>>> import numpy as np
>>> np.set_printoptions(suppress=True, linewidth=100)
>>> F = np.load("data.npy")
>>> F.round(1) + 0
array([[ 0.2, -0.1,  0.1,  0. ,  0. , -0.1,  0.2,  0.2,  0. ,  0.2],
       [-0.1,  0.4, -0.3,  0.2,  0.2, -0.2, -0.1, -0.1,  0.1,  0.1],
       [ 0.1, -0.3,  0.4,  0. ,  0.1,  0.2,  0. ,  0.1, -0.1,  0.2],
       [ 0. ,  0.2,  0. ,  0.3,  0.3,  0.1,  0. ,  0.2,  0.2,  0. ],
       [ 0. ,  0.2,  0.1,  0.3,  0.5,  0.3, -0.1,  0.1,  0.1,  0.1],
       [-0.1, -0.2,  0.2,  0.1,  0.3,  0.5, -0.2, -0.1, -0.1, -0.2],
       [ 0.2, -0.1,  0. ,  0. , -0.1, -0.2,  0.3,  0.3,  0.1,  0. ],
       [ 0.2, -0.1,  0.1,  0.2,  0.1, -0.1,  0.3,  0.4,  0.2,  0. ],
       [ 0. ,  0.1, -0.1,  0.2,  0.1, -0.1,  0.1,  0.2,  0.3, -0.2],
       [ 0.2,  0.1,  0.2,  0. ,  0.1, -0.2,  0. ,  0. , -0.2,  0.7]])
>>> U, s, vt = np.linalg.svd(F)
>>> s.round(1) + 0
array([1., 1., 1., 1., 0., 0., 0., 0., 0., 0.])
>>> B = U[:, :4] @ np.diag(s[:4]) @ vt[:4]
>>> round(np.abs(F - B).max(), 1)
np.float64(0.0)
>>> round(np.linalg.norm(F - B, 2), 1), np.round(s[4], 1)
(np.float64(0.0), np.float64(0.0))
>>> np.linalg.matrix_rank(B)
np.int64(4)
>>> np.round(np.linalg.norm(F - B) / np.linalg.norm(F), 1)
np.float64(0.0)
>>> B.round(1) + 0
array([[ 0.2, -0.1,  0.1,  0. ,  0. , -0.1,  0.2,  0.2,  0. ,  0.2],
       [-0.1,  0.4, -0.3,  0.2,  0.2, -0.2, -0.1, -0.1,  0.1,  0.1],
       [ 0.1, -0.3,  0.4,  0. ,  0.1,  0.2,  0. ,  0.1, -0.1,  0.2],
       [ 0. ,  0.2,  0. ,  0.3,  0.3,  0.1,  0. ,  0.2,  0.2,  0. ],
       [ 0. ,  0.2,  0.1,  0.3,  0.5,  0.3, -0.1,  0.1,  0.1,  0.1],
       [-0.1, -0.2,  0.2,  0.1,  0.3,  0.5, -0.2, -0.1, -0.1, -0.2],
       [ 0.2, -0.1,  0. ,  0. , -0.1, -0.2,  0.3,  0.3,  0.1,  0. ],
       [ 0.2, -0.1,  0.1,  0.2,  0.1, -0.1,  0.3,  0.4,  0.2,  0. ],
       [ 0. ,  0.1, -0.1,  0.2,  0.1, -0.1,  0.1,  0.2,  0.3, -0.2],
       [ 0.2,  0.1,  0.2,  0. ,  0.1, -0.2,  0. ,  0. , -0.2,  0.7]])
>>> np.linalg.matrix_rank(F, rtol=0.1)
np.int64(4)
>>> print(round(float(np.linalg.norm(F, 2) / np.linalg.norm(F)), 1))
0.5
>>> r = np.linalg.matrix_rank(F)
>>> r
np.int64(4)
>>> null = np.linalg.svd(F)[2][r:].T
>>> [int(np.linalg.matrix_rank(F[:, :j + 1])) for j in range(10)]
[1, 2, 3, 4, 4, 4, 4, 4, 4, 4]
>>> print(null.shape)
(10, 6)
>>> [int(np.linalg.matrix_rank(F[:i])) for i in range(1, len(F) + 1)]
[1, 2, 3, 4, 4, 4, 4, 4, 4, 4]
>>> np.linalg.matrix_rank(F.T @ F), np.linalg.matrix_rank(F @ F.T)
(np.int64(4), np.int64(4))
>>> print(np.round(null @ null.T, 1) + 0)
[[ 0.8  0.1 -0.1  0.   0.   0.1 -0.2 -0.2  0.  -0.2]
 [ 0.1  0.6  0.3 -0.2 -0.2  0.2  0.1  0.1 -0.1 -0.1]
 [-0.1  0.3  0.6  0.  -0.1 -0.2  0.  -0.1  0.1 -0.2]
 [ 0.  -0.2  0.   0.7 -0.3 -0.1  0.  -0.2 -0.2  0. ]
 [ 0.  -0.2 -0.1 -0.3  0.5 -0.3  0.1 -0.1 -0.1 -0.1]
 [ 0.1  0.2 -0.2 -0.1 -0.3  0.5  0.2  0.1  0.1  0.2]
 [-0.2  0.1  0.   0.   0.1  0.2  0.7 -0.3 -0.1  0. ]
 [-0.2  0.1 -0.1 -0.2 -0.1  0.1 -0.3  0.6 -0.2  0. ]
 [ 0.  -0.1  0.1 -0.2 -0.1  0.1 -0.1 -0.2  0.7  0.2]
 [-0.2 -0.1 -0.2  0.  -0.1  0.2  0.   0.   0.2  0.3]]
>>> print(np.round(F @ np.linalg.pinv(F) @ F, 1) + 0)
[[ 0.2 -0.1  0.1  0.   0.  -0.1  0.2  0.2  0.   0.2]
 [-0.1  0.4 -0.3  0.2  0.2 -0.2 -0.1 -0.1  0.1  0.1]
 [ 0.1 -0.3  0.4  0.   0.1  0.2  0.   0.1 -0.1  0.2]
 [ 0.   0.2  0.   0.3  0.3  0.1  0.   0.2  0.2  0. ]
 [ 0.   0.2  0.1  0.3  0.5  0.3 -0.1  0.1  0.1  0.1]
 [-0.1 -0.2  0.2  0.1  0.3  0.5 -0.2 -0.1 -0.1 -0.2]
 [ 0.2 -0.1  0.   0.  -0.1 -0.2  0.3  0.3  0.1  0. ]
 [ 0.2 -0.1  0.1  0.2  0.1 -0.1  0.3  0.4  0.2  0. ]
 [ 0.   0.1 -0.1  0.2  0.1 -0.1  0.1  0.2  0.3 -0.2]
 [ 0.2  0.1  0.2  0.   0.1 -0.2  0.   0.  -0.2  0.7]]
